$ python -q
>>> import numpy as np
>>> import numpy.linalg as la
>>> np.set_printoptions(precision=3, suppress=True, linewidth=160, floatmode="fixed")
>>> rd = lambda a: np.round(a, 3) + 0
>>> J = np.load("data.npy")
>>> J
array([[ 2,  3,  4,  5,  6,  7,  8,  9, 10],
       [11, 12, 13, 14, 15, 16, 17, 18, 19],
       [20, 21, 22, 23, 24, 25, 26, 27, 28],
       [29, 30, 31, 32, 33, 34, 35, 36, 37]])
>>> # looks like rank 2
>>> x0 = np.array([-1, 1, 0, -2, 2, -2, 1, 0, -1])
>>> (J @ x0).argmax()
np.int64(0)
>>> U, sig, VT = la.svd(J)
>>> evecs = VT[:(sig > 1e-8).sum()]
>>> rng = np.random.default_rng(64977)
>>> x0 = J[1] + 2 * J[3] + rng.integers(2) * np.eye(9)[3]
>>> x0
array([69.000, 72.000, 75.000, 78.000, 81.000, 84.000, 87.000, 90.000, 93.000])
>>> rd(np.diag(evecs.T @ evecs))
array([0.378, 0.261, 0.178, 0.128, 0.111, 0.128, 0.178, 0.261, 0.378])
>>> np.allclose(evecs.T @ evecs @ x0, x0)
True
>>> rd(la.norm(x0 - evecs.T @ evecs @ x0))
np.float64(0.0)
>>> la.matrix_rank(np.vstack([J, x0]))
np.int64(2)
>>> A2 = np.array([[1, -2],
...     [0, -1],
...     [-2, -1],
...     [-2, 2],
...     [-2, 2],
...     [-1, 2],
...     [0, -1],
...     [2, -3],
...     [3, -1]])
>>> print(A2.T @ J.T)
[[  13    4   -5  -14]
 [ -20  -47  -74 -101]]
>>> np.einsum("ij,ij->i", J, J)
array([ 384, 2085, 5244, 9861])
>>> np.einsum("ik,kj->ji", J, A2)
array([[  13,    4,   -5,  -14],
       [ -20,  -47,  -74, -101]])
>>> np.einsum("ik,kj->ij", J, A2)
array([[  13,  -20],
       [   4,  -47],
       [  -5,  -74],
       [ -14, -101]])
>>> la.matrix_rank(np.vstack([J, A2.T]))
np.int64(4)
>>> r = la.matrix_rank(J)
>>> r
np.int64(2)
>>> null = la.svd(J)[2][r:].T
>>> [int(la.matrix_rank(J[:, :j + 1])) for j in range(9)]
[1, 2, 2, 2, 2, 2, 2, 2, 2]
>>> [int(la.matrix_rank(J[:i])) for i in range(1, len(J) + 1)]
[1, 2, 2, 2]
>>> m1 = np.loadtxt("m.csv", delimiter=",")
>>> m1
array([[ 0.924,  2.115,  0.286, -0.743,  1.244,  0.788,  1.947,  3.764],
       [ 0.537,  2.223, -1.099, -1.596,  2.091, -1.498,  3.669,  0.983],
       [ 2.260,  2.078,  0.527, -0.940,  1.411, -0.158,  5.726,  4.169],
       [ 2.435,  3.078,  0.154,  0.573,  1.272,  0.017,  0.263, -0.121],
       [ 1.060,  1.613,  0.214, -0.802,  0.739, -0.426,  2.252,  2.278],
       [ 1.389,  3.149,  0.655, -0.838,  2.131,  0.567,  3.190,  2.417],
       [ 2.171, -0.141,  5.717,  3.087, -2.190,  0.295,  2.145,  7.618],
       [ 0.014, -1.398,  3.884,  1.852, -1.842,  1.902,  1.190,  6.594],
       [ 2.468, -1.252,  7.418,  1.968, -3.200,  3.209,  3.311,  5.813],
       [-0.111,  2.509,  2.493,  0.394,  0.535, -2.137,  4.445, -0.312],
       [ 0.392,  1.350,  0.831, -1.284,  0.064, -0.943,  2.492,  3.636],
       [ 1.841, -0.374,  5.881,  1.809, -4.087, -0.521,  5.202,  6.109],
       [ 1.008,  1.870, -0.627, -1.229,  2.088, -0.861,  5.591,  2.275]])
>>> A2 = m1 / np.sqrt((m1 ** 2).mean(axis=1, keepdims=True))
>>> print(rd(la.norm(A2, axis=1)))
[2.828 2.828 2.828 2.828 2.828 2.828 2.828 2.828 2.828 2.828 2.828 2.828 2.828]
>>> z = rng.permutation(8)
>>> A2 = m1[:, z] * rng.choice([-1, 1], 8)
>>> A2
array([[-0.286, -3.764,  1.947, -2.115,  0.788,  1.244, -0.743, -0.924],
       [ 1.099, -0.983,  3.669, -2.223, -1.498,  2.091, -1.596, -0.537],
       [-0.527, -4.169,  5.726, -2.078, -0.158,  1.411, -0.940, -2.260],
       [-0.154,  0.121,  0.263, -3.078,  0.017,  1.272,  0.573, -2.435],
       [-0.214, -2.278,  2.252, -1.613, -0.426,  0.739, -0.802, -1.060],
       [-0.655, -2.417,  3.190, -3.149,  0.567,  2.131, -0.838, -1.389],
       [-5.717, -7.618,  2.145,  0.141,  0.295, -2.190,  3.087, -2.171],
       [-3.884, -6.594,  1.190,  1.398,  1.902, -1.842,  1.852, -0.014],
       [-7.418, -5.813,  3.311,  1.252,  3.209, -3.200,  1.968, -2.468],
       [-2.493,  0.312,  4.445, -2.509, -2.137,  0.535,  0.394,  0.111],
       [-0.831, -3.636,  2.492, -1.350, -0.943,  0.064, -1.284, -0.392],
       [-5.881, -6.109,  5.202,  0.374, -0.521, -4.087,  1.809, -1.841],
       [ 0.627, -2.275,  5.591, -1.870, -0.861,  2.088, -1.229, -1.008]])
>>> U, _, VT = la.svd(m1.T @ A2)
>>> rd(U @ VT)
array([[ 0.000,  0.000,  0.000,  0.000,  0.000,  0.000,  0.000, -1.000],
       [ 0.000,  0.000,  0.000, -1.000,  0.000,  0.000,  0.000,  0.000],
       [-1.000,  0.000,  0.000,  0.000,  0.000,  0.000,  0.000,  0.000],
       [ 0.000,  0.000,  0.000,  0.000,  0.000,  0.000,  1.000,  0.000],
       [ 0.000,  0.000,  0.000,  0.000,  0.000,  1.000,  0.000,  0.000],
       [ 0.000,  0.000,  0.000,  0.000,  1.000,  0.000,  0.000,  0.000],
       [ 0.000,  0.000,  1.000,  0.000,  0.000,  0.000,  0.000,  0.000],
       [ 0.000, -1.000,  0.000,  0.000,  0.000,  0.000,  0.000,  0.000]])
>>> rd(la.lstsq(m1, A2)[0])
array([[ 0.000,  0.000,  0.000,  0.000,  0.000,  0.000,  0.000, -1.000],
       [ 0.000,  0.000,  0.000, -1.000,  0.000,  0.000,  0.000,  0.000],
       [-1.000,  0.000,  0.000,  0.000,  0.000,  0.000,  0.000,  0.000],
       [ 0.000,  0.000,  0.000,  0.000,  0.000,  0.000,  1.000,  0.000],
       [ 0.000,  0.000,  0.000,  0.000,  0.000,  1.000,  0.000,  0.000],
       [ 0.000,  0.000,  0.000,  0.000,  1.000,  0.000,  0.000,  0.000],
       [ 0.000,  0.000,  1.000,  0.000,  0.000,  0.000,  0.000,  0.000],
       [ 0.000, -1.000,  0.000,  0.000,  0.000,  0.000,  0.000,  0.000]])
>>> M = np.load("case9.npy")
>>> M
array([[2, 0, 0, 0],
       [0, 2, 0, 0],
       [0, 0, 0, 0],
       [0, 0, 0, 1]])
>>> # null space of dimension 1
>>> hat = np.triu(np.array([[3, 0, 3, -2], [-2, -1, 3, -3], [0, 1, 0, 3], [-1, -2, -1, 3]]), 1) + np.eye(4)
>>> A2 = hat @ M @ la.inv(hat)
>>> print(hat @ M - M @ hat)
[[ 0.000  0.000 -6.000  2.000]
 [ 0.000  0.000 -6.000  3.000]
 [ 0.000  0.000  0.000  3.000]
 [ 0.000  0.000  0.000  0.000]]
>>> A2 = np.array([[-4, -8], [3, -9], [-6, 7], [0, 7]])
>>> la.matrix_rank(M @ A2)
np.int64(2)
>>> A2 @ M
Traceback (most recent call last):
  File "<python-input-47>", line 1, in <module>
    A2 @ M
    ~~~^~~
ValueError: matmul: Input operand 1 has a mismatch in its core dimension 0, with gufunc signature (n?,k),(k,m?)->(n?,m?) (size 4 is different from 2)
>>> np.einsum("ik,kj->ij", M, A2)
array([[ -8, -16],
       [  6, -18],
       [  0,   0],
       [  0,   7]])
>>> U, sig, VT = la.svd(M)
>>> evecs = VT[:(sig > 1e-8).sum()]
>>> x0 = M[0] + 2 * M[2] + rng.integers(2) * np.eye(4)[0]
>>> x0
array([2.000, 0.000, 0.000, 0.000])
>>> print(np.diag(evecs.T @ evecs))
[1.000 1.000 0.000 1.000]
>>> print(la.matrix_rank(np.vstack([M, x0])))
3
>>> arr = np.array([[2, 2, 0, 0, 0, 0],
...     [2, 1, 0, 0, 0, 0],
...     [0, 2, 0, 0, 0, 0],
...     [0, 0, 2, 2, 0, 0],
...     [0, 0, 2, 1, 0, 0],
...     [0, 0, 0, 2, 0, 0],
...     [0, 0, 0, 0, 2, 2],
...     [0, 0, 0, 0, 2, 1],
...     [0, 0, 0, 0, 0, 2]])
>>> z = rng.permutation(6)
>>> A2 = arr[:, z] * rng.choice([-1, 1], 6)
>>> A2
array([[ 0,  0,  0,  2, -2,  0],
       [ 0,  0,  0,  1, -2,  0],
       [ 0,  0,  0,  2,  0,  0],
       [-2,  2,  0,  0,  0,  0],
       [-2,  1,  0,  0,  0,  0],
       [ 0,  2,  0,  0,  0,  0],
       [ 0,  0,  2,  0,  0,  2],
       [ 0,  0,  1,  0,  0,  2],
       [ 0,  0,  2,  0,  0,  0]])
>>> U, _, VT = la.svd(arr.T @ A2)
>>> rd(la.lstsq(arr, A2)[0])
array([[ 0.000,  0.000,  0.000,  0.000, -1.000,  0.000],
       [ 0.000,  0.000,  0.000,  1.000,  0.000,  0.000],
       [-1.000,  0.000,  0.000,  0.000,  0.000,  0.000],
       [ 0.000,  1.000,  0.000,  0.000,  0.000,  0.000],
       [ 0.000,  0.000,  0.000,  0.000,  0.000,  1.000],
       [ 0.000,  0.000,  1.000,  0.000,  0.000,  0.000]])
>>> x0 = np.array([1, 2, 3, 2, 2, 1])
>>> rhs = A2 @ x0
>>> rhs
array([ 0, -2,  4,  2,  0,  4,  8,  5,  6])
>>> rhs = rhs + 0.02 * rng.normal(size=9)
>>> rd(rhs)
array([-0.004, -1.966,  3.996,  2.009, -0.027,  4.021,  7.970,  5.013,  5.988])
>>> c, *_ = la.lstsq(A2, rhs)
>>> rd(la.norm(rhs - A2 @ c))
np.float64(0.038)
>>> rd(c)
array([1.014, 2.013, 2.990, 1.994, 1.988, 1.004])
>>> print(c.round())
[1.000 2.000 3.000 2.000 2.000 1.000]
